$ python -q
>>> import numpy as np
>>> np.set_printoptions(precision=2, suppress=True, linewidth=100, legacy="1.25")
>>> rng = np.random.default_rng(1439)
>>> lab = rng.integers(0, 2, 5)
>>> K = np.triu((lab[:, None] == lab) & (rng.random((5, 5)) < 0.8), 1).astype(int)
>>> K += K.T
>>> print(K)
[[0 1 0 1 0]
 [1 0 1 1 0]
 [0 1 0 1 0]
 [1 1 1 0 0]
 [0 0 0 0 0]]
>>> print(np.abs(np.diag(np.linalg.qr(K)[1])) > 1e-9)
[ True  True False  True False]
>>> print(np.round(K @ np.linalg.pinv(K) @ K, 2) + 0)
[[0. 1. 0. 1. 0.]
 [1. 0. 1. 1. 0.]
 [0. 1. 0. 1. 0.]
 [1. 1. 1. 0. 0.]
 [0. 0. 0. 0. 0.]]
>>> print(np.allclose(K[:-1].T @ np.linalg.lstsq(K[:-1].T, K[-1])[0], K[-1]))
True
>>> print(np.linalg.lstsq(K[:-1].T, K[-1])[2])
3
>>> print(np.round(np.linalg.eigvalsh(K).min(), 2))
-1.56
>>> print(np.all(np.linalg.eigvalsh(K) > 0))
False
>>> T = np.stack([K, 2 * K, K[::-1]])
>>> print(np.linalg.matrix_rank(T))
[3 3 3]
>>> print(np.linalg.matrix_rank(T.reshape(3, -1)))
2
>>> print(np.linalg.det(T))
[0. 0. 0.]
>>> print((T @ K.T).shape)
(3, 5, 5)
>>> print(T.shape)
(3, 5, 5)
>>> print(T.sum(axis=0))
[[0 3 0 3 0]
 [4 1 4 3 0]
 [0 4 0 4 0]
 [4 3 4 1 0]
 [0 1 0 1 0]]
>>> arr = np.load("dump.npy")
>>> print(arr)
[[0 0 0 0 0 0 0 0 0]
 [0 1 0 0 0 0 0 0 0]
 [0 0 1 0 0 0 0 0 0]
 [0 0 0 2 0 0 0 0 0]
 [0 0 0 0 0 0 0 0 0]
 [0 0 0 0 0 0 0 0 0]
 [0 0 0 0 0 0 1 0 0]
 [0 0 0 0 0 0 0 0 0]
 [0 0 0 0 0 0 0 0 2]]
>>> ev, vecs = np.linalg.eigh(arr)
>>> vec = np.array([0, 2, 2, 0, 2, 2, 0, 0, 1])
>>> print(np.linalg.eigvalsh(arr[1:, 1:]))
[0. 0. 0. 1. 1. 1. 2. 2.]
>>> print(round(vec @ arr @ vec / (vec @ vec), 2), ev[0], ev[-1])
0.59 0.0 2.0
>>> m1 = np.load("x.npy")
>>> print(m1)
[[ 0 -2 -2  4  4 -1  4  0 -1  1 -1 -3  2]
 [ 2  0  0  3  0  1  2  5 -1  3 -4 -3 -1]
 [ 2  0  0 -3  2  1  0  4  0  2  0  0  1]
 [-4 -3  3  0  0  1 -2  2  5  1 -5  0 -2]
 [-4  0 -2  0  0 -4  3 -1  2 -2 -1 -6  0]
 [ 1 -1 -1 -1  4  0  3  0 -3  3 -4  4 -3]
 [-4 -2  0  2 -3 -3  0 -1  5  3 -1 -2  0]
 [ 0 -5 -4 -2  1  0  1  0 -1  1 -3  4 -1]
 [ 1  1  0 -5 -2  3 -5  1  0  2  2 -1 -1]
 [-1 -3 -2 -1  2 -3 -3 -1 -2  0 -1 -1  0]
 [ 1  4  0  5  1  4  1  3 -2  1  0 -4 -1]
 [ 3  3  0  0  6 -4  2 -4  1  1  4  0 -5]
 [-2  1 -1  2  0  3  0  1  1  0  1  5  0]]
>>> f = np.array([-6, 9, 0])
>>> print(np.correlate(m1[5], m1[4], "full"))
[  0  -6   5   5  11 -24   0 -34   7   9   5  10 -25  25 -29  43 -56  31 -31   6  20 -20  22 -16
  12]
>>> print(np.convolve(m1[5], f))
[ -6  15  -3  -3 -33  36 -18  27  18 -45  51 -60  54 -27   0]
>>> print(np.polyval(f, m1[5]))
[   3  -15  -15  -15  -60    0  -27    0  -81  -27 -132  -60  -81]
>>> print(np.linalg.cond(m1) > 100)
True
>>> print(np.linalg.matrix_rank(m1, rtol=0.1))
12
>>> print(round(np.linalg.norm(m1, 2) / np.linalg.norm(m1), 2))
0.45
>>> print(np.argsort(-np.linalg.norm(m1, axis=0).round(6), kind="stable")[:3])
[11  3  4]
>>> print([round(float(x), 2) for x in np.linalg.svd(m1, compute_uv=False)[:3]])
[14.21, 14.21, 13.16]
>>> rk = np.linalg.matrix_rank(m1)
>>> print(rk)
12
>>> N = np.linalg.svd(m1)[2][rk:].T
>>> print([int(np.linalg.matrix_rank(m1[:i])) for i in range(1, len(m1) + 1)])
[1, 2, 3, 4, 5, 6, 7, 8, 9, 10, 11, 12, 12]
>>> print([int(np.linalg.matrix_rank(np.delete(m1, i, axis=0))) for i in range(13)])
[12, 12, 12, 12, 12, 12, 12, 12, 12, 12, 12, 12, 12]
>>> print(np.round(m1 @ N, 2) + 0)
[[0.]
 [0.]
 [0.]
 [0.]
 [0.]
 [0.]
 [0.]
 [0.]
 [0.]
 [0.]
 [0.]
 [0.]
 [0.]]
>>> print([int(np.linalg.matrix_rank(m1[:, :j + 1])) for j in range(13)])
[1, 2, 3, 4, 5, 6, 7, 8, 9, 10, 11, 12, 12]
>>> print(N.shape)
(13, 1)
>>> A = np.load("arr.npy")
>>> print(A)
[[-1. -3.  0.  0.  0.  0.  0.  0.  0.]
 [-3.  1. -3.  0.  0.  0.  0.  0.  0.]
 [ 0. -3. -1. -3.  0.  0.  0.  0.  0.]
 [ 0.  0. -3. -2. -3.  0.  0.  0.  0.]
 [ 0.  0.  0. -3. -1. -3.  0.  0.  0.]
 [ 0.  0.  0.  0. -3.  0. -3.  0.  0.]
 [ 0.  0.  0.  0.  0. -3. -1. -3.  0.]
 [ 0.  0.  0.  0.  0.  0. -3.  3. -3.]
 [ 0.  0.  0.  0.  0.  0.  0. -3. -3.]]
>>> ev, vecs = np.linalg.eigh(A)
>>> print(np.unique(ev.round(6) + 0, return_counts=True)[1])
[1 1 1 1 1 1 1 1 1]
>>> print(np.abs(vecs[:, -1]).round(6).argmax())
7
>>> print((ev > 1e-8).sum(), (ev < -1e-8).sum())
4 5
>>> J = np.loadtxt("test19.csv", delimiter=",")
>>> print(J)
[[2. 0. 2. 2. 1. 0. 0. 1. 1. 0. 0. 0. 2.]
 [0. 2. 0. 2. 1. 0. 2. 1. 0. 2. 2. 2. 2.]
 [0. 0. 0. 1. 1. 2. 1. 2. 2. 2. 1. 0. 1.]
 [0. 2. 1. 2. 0. 0. 2. 0. 0. 2. 2. 0. 1.]
 [1. 1. 0. 0. 1. 0. 0. 1. 2. 0. 1. 0. 2.]
 [0. 0. 2. 1. 0. 1. 0. 0. 0. 2. 2. 0. 0.]
 [0. 0. 1. 2. 1. 2. 1. 0. 1. 2. 0. 1. 2.]
 [2. 0. 2. 0. 0. 1. 0. 0. 1. 2. 0. 0. 1.]
 [0. 0. 1. 1. 1. 1. 2. 2. 1. 2. 2. 0. 0.]
 [1. 1. 2. 2. 0. 0. 0. 0. 0. 2. 0. 1. 1.]
 [2. 2. 0. 0. 0. 2. 1. 1. 0. 2. 2. 0. 0.]
 [0. 0. 2. 1. 1. 2. 1. 1. 1. 0. 1. 1. 0.]
 [2. 1. 0. 2. 0. 0. 1. 0. 1. 0. 1. 2. 1.]]
>>> other = J[0, 0] * J[1:] - np.outer(J[1:, 0], J[0])
>>> print(other)
[[ 0.  4.  0.  4.  2.  0.  4.  2.  0.  4.  4.  4.  4.]
 [ 0.  0.  0.  2.  2.  4.  2.  4.  4.  4.  2.  0.  2.]
 [ 0.  4.  2.  4.  0.  0.  4.  0.  0.  4.  4.  0.  2.]
 [ 0.  2. -2. -2.  1.  0.  0.  1.  3.  0.  2.  0.  2.]
 [ 0.  0.  4.  2.  0.  2.  0.  0.  0.  4.  4.  0.  0.]
 [ 0.  0.  2.  4.  2.  4.  2.  0.  2.  4.  0.  2.  4.]
 [ 0.  0.  0. -4. -2.  2.  0. -2.  0.  4.  0.  0. -2.]
 [ 0.  0.  2.  2.  2.  2.  4.  4.  2.  4.  4.  0.  0.]
 [ 0.  2.  2.  2. -1.  0.  0. -1. -1.  4.  0.  2.  0.]
 [ 0.  4. -4. -4. -2.  4.  2.  0. -2.  4.  4.  0. -4.]
 [ 0.  0.  4.  2.  2.  4.  2.  2.  2.  0.  2.  2.  0.]
 [ 0.  2. -4.  0. -2.  0.  2. -2.  0.  0.  2.  4. -2.]]
>>> print(np.linalg.matrix_rank(other), np.linalg.matrix_rank(J))
12 13
>>> f = np.array([1, 2, 0])
>>> print(np.cross(other[1, :3], other[8, :3]))
[0. 0. 0.]
>>> other = J / np.linalg.norm(J, axis=1, keepdims=True)
>>> G = other @ other.T
>>> print(G[8])
[0.4  0.68 0.86 0.7  0.42 0.7  0.62 0.45 1.   0.44 0.65 0.73 0.37]
>>> print((G - 2 * np.eye(13)).round(6).argmax(axis=1))
[9 3 8 1 0 8 2 9 2 7 8 8 1]
>>> feats = np.abs(np.array([[0, 1, 2, 1, 4, 4, 4, 2, 2],
...     [2, 0, 2, 2, 0, 2, 3, 2, 1],
...     [4, 5, 0, 3, 1, 1, 4, 0, 1],
...     [2, 1, 5, 5, 2, 5, 0, 1, 1],
...     [3, 3, 3, 2, 1, 2, 3, 5, 5],
...     [5, 4, 4, 0, 2, 2, 1, 1, 0],
...     [4, 1, 1, 0, 3, 4, 3, 5, 0],
...     [1, 2, 3, 2, 1, 3, 1, 1, 2],
...     [5, 1, 4, 3, 1, 1, 2, 2, 5]])) + np.eye(9)
>>> feats = feats / feats.sum(axis=1, keepdims=True)
>>> print(feats)
[[0.05 0.05 0.1  0.05 0.19 0.19 0.19 0.1  0.1 ]
 [0.13 0.07 0.13 0.13 0.   0.13 0.2  0.13 0.07]
 [0.2  0.25 0.05 0.15 0.05 0.05 0.2  0.   0.05]
 [0.09 0.04 0.22 0.26 0.09 0.22 0.   0.04 0.04]
 [0.11 0.11 0.11 0.07 0.07 0.07 0.11 0.18 0.18]
 [0.25 0.2  0.2  0.   0.1  0.15 0.05 0.05 0.  ]
 [0.18 0.05 0.05 0.   0.14 0.18 0.18 0.23 0.  ]
 [0.06 0.12 0.18 0.12 0.06 0.18 0.06 0.12 0.12]
 [0.2  0.04 0.16 0.12 0.04 0.04 0.08 0.08 0.24]]
>>> other = np.array([[3, -9],
...     [-9, 0],
...     [5, -3],
...     [-8, 2],
...     [6, -5],
...     [-8, -4],
...     [-5, 1],
...     [-8, 7],
...     [9, -4]])
>>> print(np.linalg.matrix_rank(np.vstack([feats, other.T])))
9
>>> print(np.einsum("ij->j", feats))
[1.27 0.92 1.19 0.9  0.73 1.21 1.07 0.93 0.79]
>>> print(np.vstack([feats, other.T]).shape)
(11, 9)
>>> print(np.linalg.matrix_rank(feats @ other))
2
>>> other = np.linalg.inv(feats)
>>> print(np.round(np.linalg.det(feats) * other, 2) + 0)
[[0. 0. 0. 0. 0. 0. 0. 0. 0.]
 [0. 0. 0. 0. 0. 0. 0. 0. 0.]
 [0. 0. 0. 0. 0. 0. 0. 0. 0.]
 [0. 0. 0. 0. 0. 0. 0. 0. 0.]
 [0. 0. 0. 0. 0. 0. 0. 0. 0.]
 [0. 0. 0. 0. 0. 0. 0. 0. 0.]
 [0. 0. 0. 0. 0. 0. 0. 0. 0.]
 [0. 0. 0. 0. 0. 0. 0. 0. 0.]
 [0. 0. 0. 0. 0. 0. 0. 0. 0.]]
>>> print((np.abs(other) > 1e-9).astype(int))
[[1 1 1 1 1 1 1 1 1]
 [1 1 1 1 1 1 1 1 1]
 [1 1 1 1 1 1 1 1 1]
 [1 1 1 1 1 1 1 1 1]
 [1 1 1 1 1 1 1 1 1]
 [1 1 1 1 1 1 1 1 1]
 [1 1 1 1 1 1 1 1 1]
 [1 1 1 1 1 1 1 1 1]
 [1 1 1 1 1 1 1 1 1]]
>>> print(np.round(np.linalg.inv(other), 2) + 0)
[[0.05 0.05 0.1  0.05 0.19 0.19 0.19 0.1  0.1 ]
 [0.13 0.07 0.13 0.13 0.   0.13 0.2  0.13 0.07]
 [0.2  0.25 0.05 0.15 0.05 0.05 0.2  0.   0.05]
 [0.09 0.04 0.22 0.26 0.09 0.22 0.   0.04 0.04]
 [0.11 0.11 0.11 0.07 0.07 0.07 0.11 0.18 0.18]
 [0.25 0.2  0.2  0.   0.1  0.15 0.05 0.05 0.  ]
 [0.18 0.05 0.05 0.   0.14 0.18 0.18 0.23 0.  ]
 [0.06 0.12 0.18 0.12 0.06 0.18 0.06 0.12 0.12]
 [0.2  0.04 0.16 0.12 0.04 0.04 0.08 0.08 0.24]]
>>> other = feats / np.sqrt((feats ** 2).mean(axis=1, keepdims=True))
>>> print(other[2])
[1.43 1.79 0.36 1.08 0.36 0.36 1.43 0.   0.36]
>>> print(np.linalg.norm(other, axis=1))
[3. 3. 3. 3. 3. 3. 3. 3. 3.]
>>> print(np.round(feats - feats.mean(axis=1, keepdims=True), 2) + 0)
[[-0.06 -0.06 -0.02 -0.06  0.08  0.08  0.08 -0.02 -0.02]
 [ 0.02 -0.04  0.02  0.02 -0.11  0.02  0.09  0.02 -0.04]
 [ 0.09  0.14 -0.06  0.04 -0.06 -0.06  0.09 -0.11 -0.06]
 [-0.02 -0.07  0.11  0.15 -0.02  0.11 -0.11 -0.07 -0.07]
 [ 0.    0.    0.   -0.04 -0.04 -0.04  0.    0.07  0.07]
 [ 0.14  0.09  0.09 -0.11 -0.01  0.04 -0.06 -0.06 -0.11]
 [ 0.07 -0.07 -0.07 -0.11  0.03  0.07  0.07  0.12 -0.11]
 [-0.05  0.01  0.07  0.01 -0.05  0.07 -0.05  0.01  0.01]
 [ 0.09 -0.07  0.05  0.01 -0.07 -0.07 -0.03 -0.03  0.13]]
>>> print(np.linalg.matrix_power(feats, 4))
[[0.14 0.11 0.13 0.09 0.09 0.14 0.13 0.1  0.08]
 [0.14 0.11 0.13 0.09 0.09 0.14 0.13 0.1  0.08]
 [0.14 0.11 0.13 0.09 0.09 0.14 0.13 0.1  0.08]
 [0.14 0.11 0.13 0.09 0.09 0.14 0.13 0.1  0.08]
 [0.14 0.11 0.13 0.09 0.09 0.14 0.13 0.1  0.08]
 [0.14 0.11 0.13 0.09 0.09 0.14 0.13 0.1  0.08]
 [0.14 0.11 0.13 0.09 0.09 0.14 0.13 0.1  0.08]
 [0.14 0.11 0.13 0.09 0.09 0.14 0.13 0.1  0.08]
 [0.14 0.11 0.13 0.09 0.09 0.14 0.12 0.1  0.08]]
>>> print((feats + feats.T) / 2)
[[0.05 0.09 0.15 0.07 0.15 0.22 0.19 0.08 0.15]
 [0.09 0.07 0.19 0.09 0.05 0.17 0.12 0.13 0.05]
 [0.15 0.19 0.05 0.18 0.08 0.12 0.12 0.09 0.11]
 [0.07 0.09 0.18 0.26 0.08 0.11 0.   0.08 0.08]
 [0.15 0.05 0.08 0.08 0.07 0.09 0.12 0.12 0.11]
 [0.22 0.17 0.12 0.11 0.09 0.15 0.12 0.11 0.02]
 [0.19 0.12 0.12 0.   0.12 0.12 0.18 0.14 0.04]
 [0.08 0.13 0.09 0.08 0.12 0.11 0.14 0.12 0.1 ]
 [0.15 0.05 0.11 0.08 0.11 0.02 0.04 0.1  0.24]]
>>> print(np.round((feats - feats.T) / 2, 2) + 0)
[[ 0.   -0.04 -0.05 -0.02  0.04 -0.03  0.    0.02 -0.05]
 [ 0.04  0.   -0.06  0.04 -0.05 -0.03  0.08  0.01  0.01]
 [ 0.05  0.06  0.   -0.03 -0.03 -0.08  0.08 -0.09 -0.06]
 [ 0.02 -0.04  0.03  0.    0.01  0.11  0.   -0.04 -0.04]
 [-0.04  0.05  0.03 -0.01  0.   -0.01 -0.01  0.06  0.07]
 [ 0.03  0.03  0.08 -0.11  0.01  0.   -0.07 -0.06 -0.02]
 [ 0.   -0.08 -0.08  0.    0.01  0.07  0.    0.08 -0.04]
 [-0.02 -0.01  0.09  0.04 -0.06  0.06 -0.08  0.    0.02]
 [ 0.05 -0.01  0.06  0.04 -0.07  0.02  0.04 -0.02  0.  ]]
>>> print(np.allclose(feats @ feats.T, feats.T @ feats))
False
>>> print(feats @ feats)
[[0.16 0.11 0.13 0.07 0.09 0.13 0.12 0.12 0.08]
 [0.14 0.1  0.13 0.09 0.09 0.15 0.12 0.1  0.06]
 [0.13 0.07 0.12 0.1  0.09 0.16 0.15 0.12 0.07]
 [0.15 0.13 0.15 0.13 0.08 0.14 0.09 0.06 0.06]
 [0.14 0.1  0.13 0.1  0.08 0.13 0.12 0.1  0.1 ]
 [0.14 0.12 0.11 0.08 0.09 0.13 0.16 0.09 0.07]
 [0.13 0.11 0.12 0.06 0.1  0.15 0.12 0.12 0.07]
 [0.16 0.12 0.14 0.11 0.07 0.13 0.11 0.08 0.08]
 [0.14 0.09 0.13 0.11 0.09 0.12 0.12 0.09 0.11]]
